>>> import numpy as np
>>> np.set_printoptions(precision=4, suppress=True, linewidth=140, sign=" ")
>>> m1 = np.loadtxt("block15.csv", delimiter=",")
>>> print(m1)
[[-2.2116 -4.3966  0.8822]
 [ 0.7372 -1.3268 -4.764 ]
 [ 4.4233 -1.9772  1.2351]]
>>> x = np.array([-2, -1, 3])
>>> print(m1 @ x)
[ 11.4666 -14.4398  -3.164 ]
>>> print(np.sign((m1 @ x).round(6)))
[ 1. -1. -1.]
>>> print(m1 @ np.ones(3))
[-5.726  -5.3536  3.6812]
>>> print(m1 @ (2 * x))
[ 22.9332 -28.8795  -6.3279]
>>> print(m1 * x)
[[  4.4233   4.3966   2.6467]
 [ -1.4744   1.3268 -14.2921]
 [ -8.8465   1.9772   3.7054]]
>>> def softmax(z):
...     e = np.exp(z - z.max(axis=-1, keepdims=True))
...     return e / e.sum(axis=-1, keepdims=True)
... 
>>> print(np.round(softmax(10 * m1[2]), 4) + 0)
[ 1.  0.  0.]
>>> print(softmax(m1[2] + 5))
[ 0.9589  0.0016  0.0396]
>>> S = m1 @ m1.T / np.sqrt(3)
>>> print(softmax(S)[2] @ m1)
[ 4.4233 -1.9772  1.2351]
>>> print(np.round(softmax(S), 4) + 0)
[[ 1.  0.  0.]
 [ 0.  1.  0.]
 [ 0.  0.  1.]]
>>> print(np.round(softmax(S + np.triu(np.full(S.shape, -np.inf), 1)), 4) + 0)
[[ 1.  0.  0.]
 [ 0.  1.  0.]
 [ 0.  0.  1.]]
>>> X = np.load("a.npy")
>>> print(X)
[[  4.7219  -3.6378  19.0496  12.0301 -15.9426  43.2555]
 [  4.6999  -2.0701  13.9172  11.1739 -12.8971  35.0391]
 [  4.5819  -1.3169  11.2672  10.5996 -11.2977  30.5832]
 [  4.3153  -0.5144   8.2055   9.7671  -9.4085  25.1658]
 [  3.9241   0.0898   5.5803   8.8316  -7.7249  20.1723]
 [  3.8194   0.1984   5.051    8.6062  -7.3736  19.1086]
 [  3.0008   0.6608   2.1824   7.0034  -5.328   12.7618]
 [  1.7453   0.6789   0.0859   4.7103  -3.3235   6.4638]
 [  0.4792   0.2542  -0.4312   2.0776  -1.6019   2.0093]
 [  0.3646   0.1988  -0.4      1.7694  -1.4      1.6381]
 [  0.2475   0.1389  -0.3467   1.4159  -1.1596   1.246 ]
 [  0.0006   0.0004   0.0167  -0.0586   0.0592  -0.0415]
 [  0.1233   0.0814   0.2108  -0.7822   0.927   -0.5005]
 [  0.9402   0.6683   0.2449  -1.7588   2.9294  -1.0392]
 [  1.1112   0.7965   0.2028  -1.8541   3.247   -1.0995]
 [  2.8521   2.1565  -0.5661  -2.2895   6.0216  -1.5964]
 [  4.2489   3.2955  -1.4369  -2.32     7.996   -1.9973]
 [  4.3739   3.3989  -1.5221  -2.3154   8.1674  -2.0351]
 [  8.5852   6.9864  -4.8524  -1.7656  13.6929  -3.5211]
 [ 11.8242   9.8431  -7.8308  -1.0437  17.7802  -4.9187]
 [ 16.394   13.9706 -12.4278   0.2023  23.455   -7.1933]
 [ 20.6744  17.914  -17.0401   1.5222  28.726   -9.5859]
 [ 21.7316  18.8974 -18.2163   1.8648  30.0245 -10.2104]
 [ 22.8612  19.9519 -19.4873   2.2371  31.4109 -10.8911]
 [ 23.3058  20.3679 -19.9914   2.3852  31.9563 -11.1626]
 [ 27.6465  24.4573 -25.0192   3.874   37.2779 -13.9158]
 [ 33.075   29.633  -31.5414   5.8246  43.9303 -17.5904]
 [ 34.2873  30.797  -33.0289   6.2713  45.4164 -18.4424]
 [ 47.3655  43.5098 -49.6586  11.2799  61.4752 -28.2442]
 [ 59.0839  55.0956 -65.2832  15.9832  75.9216 -37.808 ]
 [ 61.1394  57.1433 -68.0811  16.8237  78.4619 -39.5489]]
>>> f, v = X[19], X[24]
>>> print(round(f @ v, 4))
1253.2092
>>> print(np.round(f @ f, 4))
639.4388
>>> p = (f @ v) / (f @ f) * f
>>> print(np.linalg.matrix_rank(np.outer(f, v)))
1
>>> print(v - p)
[ 0.132   1.0767 -4.644   4.4308 -2.8903 -1.5227]
>>> print(round(float(np.linalg.norm(f + v) ** 2 + np.linalg.norm(f - v) ** 2), 4))
6297.199
>>> print(p)
[ 23.1738  19.2911 -15.3473  -2.0456  34.8466  -9.6399]
